>>> import numpy as np
>>> import numpy.linalg as la
>>> np.set_printoptions(precision=2, suppress=True, linewidth=160)
>>> mat = np.loadtxt("run15.csv", delimiter=",")
>>> print(mat)
[[0.33 0.17 0.   0.   0.17 0.   0.   0.17 0.   0.17]
 [0.   0.5  0.   0.   0.   0.   0.25 0.   0.   0.25]
 [0.   0.25 0.25 0.   0.25 0.   0.   0.25 0.   0.  ]
 [0.2  0.   0.   0.4  0.   0.2  0.   0.2  0.   0.  ]
 [0.2  0.   0.   0.   0.2  0.2  0.   0.2  0.2  0.  ]
 [0.   0.   0.   0.   0.33 0.33 0.   0.   0.   0.33]
 [0.   0.   0.   0.   0.33 0.   0.33 0.33 0.   0.  ]
 [0.   0.   0.   0.   0.33 0.   0.   0.67 0.   0.  ]
 [0.   0.   0.   0.   0.   0.   0.   0.   1.   0.  ]
 [0.   0.33 0.   0.   0.   0.   0.   0.33 0.   0.33]]
>>> # a transition matrix
>>> rng = np.random.default_rng(824)
>>> labels = rng.permutation(10)
>>> print(labels)
[4 1 0 5 7 9 6 2 8 3]
>>> other = mat[labels][:, labels]
>>> print(round(la.det(other), 2), round(la.det(mat[labels]), 2))
-0.0 0.0
>>> print(np.diag(other))
[0.2  0.5  0.33 0.33 0.67 0.33 0.33 0.25 1.   0.4 ]
>>> print(round(float(np.trace(other)), 2))
4.35
>>> print(other)
[[0.2  0.   0.2  0.2  0.2  0.   0.   0.   0.2  0.  ]
 [0.   0.5  0.   0.   0.   0.25 0.25 0.   0.   0.  ]
 [0.17 0.17 0.33 0.   0.17 0.17 0.   0.   0.   0.  ]
 [0.33 0.   0.   0.33 0.   0.33 0.   0.   0.   0.  ]
 [0.33 0.   0.   0.   0.67 0.   0.   0.   0.   0.  ]
 [0.   0.33 0.   0.   0.33 0.33 0.   0.   0.   0.  ]
 [0.33 0.   0.   0.   0.33 0.   0.33 0.   0.   0.  ]
 [0.25 0.25 0.   0.   0.25 0.   0.   0.25 0.   0.  ]
 [0.   0.   0.   0.   0.   0.   0.   0.   1.   0.  ]
 [0.   0.   0.2  0.2  0.2  0.   0.   0.   0.   0.4 ]]
>>> print(round(float(la.norm(other[9], 1)), 2), np.round(la.norm(other[9], np.inf), 2))
1.0 0.4
>>> print(round(float(other[9] @ other[6]), 2))
0.07
>>> print(round(float(la.norm(other) ** 2 / la.norm(other, 2) ** 2), 2))
2.78
>>> print(la.norm(other, axis=1))
[0.45 0.61 0.47 0.58 0.75 0.58 0.58 0.5  1.   0.53]
>>> print(la.norm(other, axis=0))
[0.68 0.67 0.44 0.44 0.91 0.56 0.42 0.25 1.02 0.4 ]
>>> other = la.inv(mat)
>>> print(round(float(la.cond(mat)), 2))
21.65
>>> print((np.abs(other) > 1e-9).astype(int))
[[1 1 0 0 1 1 1 1 1 1]
 [0 1 0 0 0 0 1 1 0 1]
 [1 1 1 0 1 1 1 1 1 1]
 [1 1 0 1 1 1 1 1 1 1]
 [1 1 0 0 1 1 1 1 1 1]
 [1 0 0 0 1 0 0 1 1 1]
 [1 1 0 0 1 1 1 1 1 1]
 [1 1 0 0 1 1 1 1 1 1]
 [0 0 0 0 0 0 0 0 1 0]
 [1 1 0 0 1 1 1 1 1 1]]
>>> print(np.round(mat @ other, 2) + 0)
[[1. 0. 0. 0. 0. 0. 0. 0. 0. 0.]
 [0. 1. 0. 0. 0. 0. 0. 0. 0. 0.]
 [0. 0. 1. 0. 0. 0. 0. 0. 0. 0.]
 [0. 0. 0. 1. 0. 0. 0. 0. 0. 0.]
 [0. 0. 0. 0. 1. 0. 0. 0. 0. 0.]
 [0. 0. 0. 0. 0. 1. 0. 0. 0. 0.]
 [0. 0. 0. 0. 0. 0. 1. 0. 0. 0.]
 [0. 0. 0. 0. 0. 0. 0. 1. 0. 0.]
 [0. 0. 0. 0. 0. 0. 0. 0. 1. 0.]
 [0. 0. 0. 0. 0. 0. 0. 0. 0. 1.]]
>>> print(other.round(2) + 0)
[[ 2.   -1.33  0.    0.    1.67 -1.    1.   -2.   -0.33  1.  ]
 [ 0.    4.    0.    0.    0.    0.   -3.    3.    0.   -3.  ]
 [-1.   -5.33  4.    0.    1.67 -1.    4.   -6.5  -0.33  5.5 ]
 [ 1.    1.33  0.    2.5  -4.17  1.   -1.    2.    0.83 -2.5 ]
 [ 2.    2.67  0.    0.   -3.33  2.   -2.    4.    0.67 -5.  ]
 [-3.    0.    0.    0.    5.    0.    0.   -1.5  -1.    1.5 ]
 [-1.   -1.33  0.    0.    1.67 -1.    4.   -3.5  -0.33  2.5 ]
 [-1.   -1.33  0.    0.    1.67 -1.    1.   -0.5  -0.33  2.5 ]
 [ 0.    0.    0.    0.    0.    0.    0.    0.    1.    0.  ]
 [ 1.   -2.67  0.    0.   -1.67  1.    2.   -2.5   0.33  3.5 ]]
>>> print(round(la.slogdet(mat)[0], 2))
-1.0
>>> print(round(la.det(mat) * la.det(other), 2))
1.0
>>> print(np.allclose(other, mat.T))
False
